$ python3 -q
>>> import numpy as np
>>> np.set_printoptions(precision=2, suppress=True, linewidth=100, floatmode="fixed")
>>> cent = np.array([[0.2, 0.0, 0.2], [2.0, 1.5, -1.0]])
>>> rng = np.random.default_rng(52350)
>>> mat = np.array([[1, -2],
...     [-2, -2],
...     [-3, 1],
...     [0, 1],
...     [2, 3],
...     [0, 2],
...     [-1, 0],
...     [0, -3],
...     [2, -1],
...     [-3, 1],
...     [-2, -3],
...     [-2, 1],
...     [3, -2]]) @ cent + 0.05 * rng.normal(size=(13, 3))
>>> mat
array([[-3.75, -3.10,  2.19],
       [-4.34, -3.05,  1.61],
       [ 1.43,  1.45, -1.65],
       [ 2.03,  1.48, -1.04],
       [ 6.38,  4.42, -2.60],
       [ 4.01,  2.95, -2.05],
       [-0.25,  0.03, -0.13],
       [-5.98, -4.46,  2.98],
       [-1.59, -1.56,  1.41],
       [ 1.39,  1.52, -1.50],
       [-6.40, -4.43,  2.57],
       [ 1.66,  1.55, -1.25],
       [-3.44, -2.96,  2.65]])
>>> out = np.c_[mat[:, :1] @ np.array([[-5]]), np.array([1, 0, 1, 0, -2, 2, 0, 1, 2, -2, 1, 0, -1])]
>>> out
array([[ 18.75,   1.00],
       [ 21.72,   0.00],
       [ -7.15,   1.00],
       [-10.16,   0.00],
       [-31.88,  -2.00],
       [-20.07,   2.00],
       [  1.27,   0.00],
       [ 29.91,   1.00],
       [  7.96,   2.00],
       [ -6.97,  -2.00],
       [ 32.02,   1.00],
       [ -8.29,   0.00],
       [ 17.21,  -1.00]])
>>> np.linalg.norm(np.linalg.qr(mat)[0].T @ out, axis=0) ** 2 / ((out ** 2).sum(axis=0) + 1e-12)
array([1.00, 0.35])
>>> np.linalg.matrix_rank(np.c_[mat, out])
np.int64(4)
>>> np.round(np.linalg.lstsq(mat, out[:, 0])[0], 2) + 0
array([-5.00,  0.00,  0.00])
>>> x0 = np.array([-1, 3, 0])
>>> y = mat @ x0
>>> np.round(np.linalg.solve(mat.T @ mat, mat.T @ y), 2) + 0
array([-1.00,  3.00,  0.00])
>>> np.round(np.linalg.pinv(mat) @ mat, 2) + 0
array([[1.00, 0.00, 0.00],
       [0.00, 1.00, 0.00],
       [0.00, 0.00, 1.00]])
>>> y = y + 0.05 * rng.normal(size=13)
>>> y
array([-5.50, -4.76,  2.91,  2.49,  6.85,  4.85,  0.28, -7.33, -3.09,  3.09, -6.87,  3.08, -5.46])
>>> coef, *_ = np.linalg.lstsq(mat, y)
>>> coef
array([-0.92,  2.83, -0.09])
>>> coef.round()
array([-1.00,  3.00, -0.00])
>>> proj = mat @ np.linalg.solve(mat.T @ mat, mat.T)
>>> proj @ mat[:, 1]
array([-3.10, -3.05,  1.45,  1.48,  4.42,  2.95,  0.03, -4.46, -1.56,  1.52, -4.43,  1.55, -2.96])
>>> np.round(np.linalg.eigvalsh(proj), 2) + 0
array([0.00, 0.00, 0.00, 0.00, 0.00, 0.00, 0.00, 0.00, 0.00, 0.00, 1.00, 1.00, 1.00])
>>> np.allclose(proj @ proj, proj)
True
>>> np.diag(proj)
array([0.34, 0.28, 0.34, 0.06, 0.29, 0.16, 0.11, 0.19, 0.15, 0.22, 0.30, 0.18, 0.38])
>>> J = np.load("w.npy")
>>> J
array([[ 0.47, -0.47, -0.16],
       [-0.47,  0.47,  0.16],
       [-0.16,  0.16,  0.05]])
>>> rank = np.linalg.matrix_rank(J)
>>> rank
np.int64(1)
>>> null = np.linalg.svd(J)[2][rank:].T
>>> [int(np.linalg.matrix_rank(J[:, :j + 1])) for j in range(3)]
[1, 1, 1]
>>> np.linalg.matrix_rank(J.T @ J), np.linalg.matrix_rank(J @ J.T)
(np.int64(1), np.int64(1))
>>> np.round(J @ null, 2) + 0
array([[0.00, 0.00],
       [0.00, 0.00],
       [0.00, 0.00]])
>>> [int(np.linalg.matrix_rank(J[:i])) for i in range(1, len(J) + 1)]
[1, 1, 1]
>>> null @ null.T
array([[ 0.53,  0.47,  0.16],
       [ 0.47,  0.53, -0.16],
       [ 0.16, -0.16,  0.95]])
>>> w, vecs = np.linalg.eigh(J)
>>> x0 = np.array([2, 1, 0])
>>> (np.sign(vecs[:, -1].round(6)) == np.sign(vecs[0, -1].round(6))).astype(int)
array([1, 0, 0])
>>> round(x0 @ J @ x0 / (x0 @ x0), 2), round(float(w[0]), 2), w[-1]
(np.float64(0.09), -0.0, np.float64(1.0))
>>> round(x0 @ J @ x0, 2)
np.float64(0.47)
>>> vecs * np.abs(w) @ vecs.T
array([[ 0.47, -0.47, -0.16],
       [-0.47,  0.47,  0.16],
       [-0.16,  0.16,  0.05]])
>>> out = mat / np.sqrt((mat ** 2).mean(axis=1, keepdims=True))
>>> np.linalg.norm(out, axis=1)
array([1.73, 1.73, 1.73, 1.73, 1.73, 1.73, 1.73, 1.73, 1.73, 1.73, 1.73, 1.73, 1.73])
>>> m1 = np.load("mat.npy")
>>> m1
array([[ 0.32, -0.42, -0.40],
       [ 0.79, -1.05, -1.67],
       [ 0.53, -0.69, -0.37],
       [ 0.48, -0.62, -0.08]])
>>> Uu, sigma, Vh = np.linalg.svd(m1)
>>> sigma.round(2) + 0
array([2.46, 0.66, 0.00])
>>> np.argmax(sigma[:-1] / (sigma[1:] + 1e-6)) + 1
np.int64(2)
>>> out = Uu[:, :2] @ np.diag(sigma[:2]) @ Vh[:2]
>>> round(np.linalg.norm(m1 - out) / np.linalg.norm(m1), 2)
np.float64(0.0)
>>> round(np.linalg.norm(m1 - out, 2), 2), round(float(sigma[2]), 2)
(np.float64(0.0), 0.0)
>>> np.linalg.matrix_rank(out)
np.int64(2)
>>> out
array([[ 0.32, -0.42, -0.40],
       [ 0.79, -1.05, -1.67],
       [ 0.53, -0.69, -0.37],
       [ 0.48, -0.62, -0.08]])
